% python3 -q
>>> import numpy as np
>>> import numpy.linalg as la
>>> np.set_printoptions(precision=4, suppress=True, linewidth=140)
>>> tidy = lambda a: np.round(a, 4) + 0
>>> E = np.load("data.npy")
>>> print(E)
[[-0.1823  1.2215  3.2964  0.5755]
 [ 0.0246 -1.6823  2.0839  0.3044]
 [-0.0589 -0.9225 -0.6124  0.7166]
 [ 0.5512 -0.1883  7.3654 -2.0358]
 [-0.256   0.2962 -1.3148  0.9314]
 [ 0.1389  1.8904 -2.5317 -0.3889]
 [-0.0165  1.6389 -7.7176 -0.9475]
 [ 0.5041  0.6425 -0.9616 -0.1958]
 [-0.4489 -0.3287 -1.5748  0.0079]
 [ 0.1784 -2.6216 -0.1613 -0.5278]
 [-0.4223 -0.1766  0.4159 -0.4509]
 [-0.5889  0.2353  3.8681 -0.8859]
 [-0.5654 -1.1721  2.7449  0.8192]
 [ 0.1976 -0.1068  4.4568 -1.718 ]
 [-0.1976  1.086  -0.2972  0.2384]
 [-0.3465  1.3291  0.7731  0.9718]
 [ 0.452   0.0852  4.2036 -0.9418]
 [ 0.1816 -1.0481  3.6845  0.5914]
 [ 0.2134  0.3628  0.1129  1.1058]
 [ 0.2852  1.4695 11.6122 -0.8259]
 [-0.257   2.8429  1.0206  0.8936]
 [-0.1005 -1.4821  2.2859 -0.2139]
 [ 0.2868 -2.2179 -1.2861 -1.7799]]
>>> print(tidy(la.norm(E, "nuc")))
31.1475
>>> print(tidy(la.norm(E[19] - E[6])))
19.3333
>>> print(tidy(la.norm(E, 1)), tidy(la.norm(E, np.inf)))
64.3817 14.1928
>>> rng = np.random.default_rng(42)
>>> labels = rng.permutation(4)
>>> Y = E[:, labels] * rng.choice([-1, 1], 4)
>>> print(Y)
[[ -0.5755  -3.2964   1.2215   0.1823]
 [ -0.3044  -2.0839  -1.6823  -0.0246]
 [ -0.7166   0.6124  -0.9225   0.0589]
 [  2.0358  -7.3654  -0.1883  -0.5512]
 [ -0.9314   1.3148   0.2962   0.256 ]
 [  0.3889   2.5317   1.8904  -0.1389]
 [  0.9475   7.7176   1.6389   0.0165]
 [  0.1958   0.9616   0.6425  -0.5041]
 [ -0.0079   1.5748  -0.3287   0.4489]
 [  0.5278   0.1613  -2.6216  -0.1784]
 [  0.4509  -0.4159  -0.1766   0.4223]
 [  0.8859  -3.8681   0.2353   0.5889]
 [ -0.8192  -2.7449  -1.1721   0.5654]
 [  1.718   -4.4568  -0.1068  -0.1976]
 [ -0.2384   0.2972   1.086    0.1976]
 [ -0.9718  -0.7731   1.3291   0.3465]
 [  0.9418  -4.2036   0.0852  -0.452 ]
 [ -0.5914  -3.6845  -1.0481  -0.1816]
 [ -1.1058  -0.1129   0.3628  -0.2134]
 [  0.8259 -11.6122   1.4695  -0.2852]
 [ -0.8936  -1.0206   2.8429   0.257 ]
 [  0.2139  -2.2859  -1.4821   0.1005]
 [  1.7799   1.2861  -2.2179  -0.2868]]
>>> U, _, Vt = la.svd(E.T @ Y)
>>> print(tidy(U @ Vt))
[[ 0.  0.  0. -1.]
 [ 0.  0.  1.  0.]
 [ 0. -1.  0.  0.]
 [-1.  0.  0.  0.]]
>>> print(tidy(la.lstsq(E, Y)[0]))
[[ 0.  0.  0. -1.]
 [ 0.  0.  1.  0.]
 [ 0. -1.  0.  0.]
 [-1.  0.  0.  0.]]
>>> print(labels)
[3 2 1 0]
>>> cen = (Y - Y.mean(axis=0)) / Y.std(axis=0)
>>> print(np.argwhere(np.abs(cen) > 2))
[[ 3  0]
 [ 6  1]
 [19  1]
 [20  2]]
>>> b = la.lstsq(np.delete(cen, 1, axis=1), cen[:, 1])[0]
>>> print(np.abs(b).argmax())
0
>>> Y = np.array([[3, 0, 2], [4, 3, 0], [3, 4, 5]])
>>> X = Y.T @ Y
>>> print(X)
[[34 24 21]
 [24 25 20]
 [21 20 29]]
>>> # symmetric, so the eigenvalues are real
>>> evals, evecs = la.eig(X)
>>> print(tidy(np.sort(la.eigvals(X.T))))
[ 4.5585 10.464  72.9776]
>>> print(tidy(np.sort(la.eigvals(la.inv(X)))))
[0.0137 0.0956 0.2194]
>>> print(tidy(evals))
[72.9776 10.464   4.5585]
>>> print(tidy(X @ evecs[:, 0] - evals[0] * evecs[:, 0]))
[0. 0. 0.]
>>> labels = rng.permutation(3)
>>> print(labels)
[0 1 2]
>>> Y = X[labels][:, labels]
>>> print(np.diag(Y))
[34 25 29]
>>> print(np.allclose(Y, X))
True
>>> print(tidy(la.det(Y)), tidy(la.det(X[labels])))
3481.0 3481.0
>>> M = np.array([[1, 0, 0], [0, 0, 1], [0, 1, 0]])
>>> labels = rng.permutation(3)
>>> Y = M[:, labels] * rng.choice([-1, 1], 3)
>>> print(Y)
[[0 1 0]
 [1 0 0]
 [0 0 1]]
>>> U, _, Vt = la.svd(M.T @ Y)
>>> print(labels)
[2 0 1]
>>> print(tidy(la.lstsq(M, Y)[0]))
[[0. 1. 0.]
 [0. 0. 1.]
 [1. 0. 0.]]
>>> print(U @ Vt)
[[0. 1. 0.]
 [0. 0. 1.]
 [1. 0. 0.]]
>>> m1 = np.load("out13.npy")
>>> print(m1)
[[ -5.8987   3.07    -6.9767]
 [-11.9207   6.0781 -14.087 ]
 [-18.0813  -0.0806 -21.8816]
 [ -6.0026  -5.9338  -8.0265]
 [-11.9513  -2.9714 -14.8801]]
>>> hat = m1 @ la.solve(m1.T @ m1, m1.T)
>>> print(tidy(hat @ m1[:, 2]))
[ -6.9767 -14.087  -21.8816  -8.0265 -14.8801]
>>> print(tidy(np.diag(hat)))
[0.2166 0.7803 0.8893 0.7733 0.3405]
>>> print(tidy((np.eye(5) - hat) @ m1))
[[0. 0. 0.]
 [0. 0. 0.]
 [0. 0. 0.]
 [0. 0. 0.]
 [0. 0. 0.]]
>>> print(tidy(hat))
[[ 0.2166  0.4099 -0.032   0.0024  0.025 ]
 [ 0.4099  0.7803 -0.0072 -0.0357  0.0457]
 [-0.032  -0.0072  0.8893 -0.1573  0.2694]
 [ 0.0024 -0.0357 -0.1573  0.7733  0.3863]
 [ 0.025   0.0457  0.2694  0.3863  0.3405]]
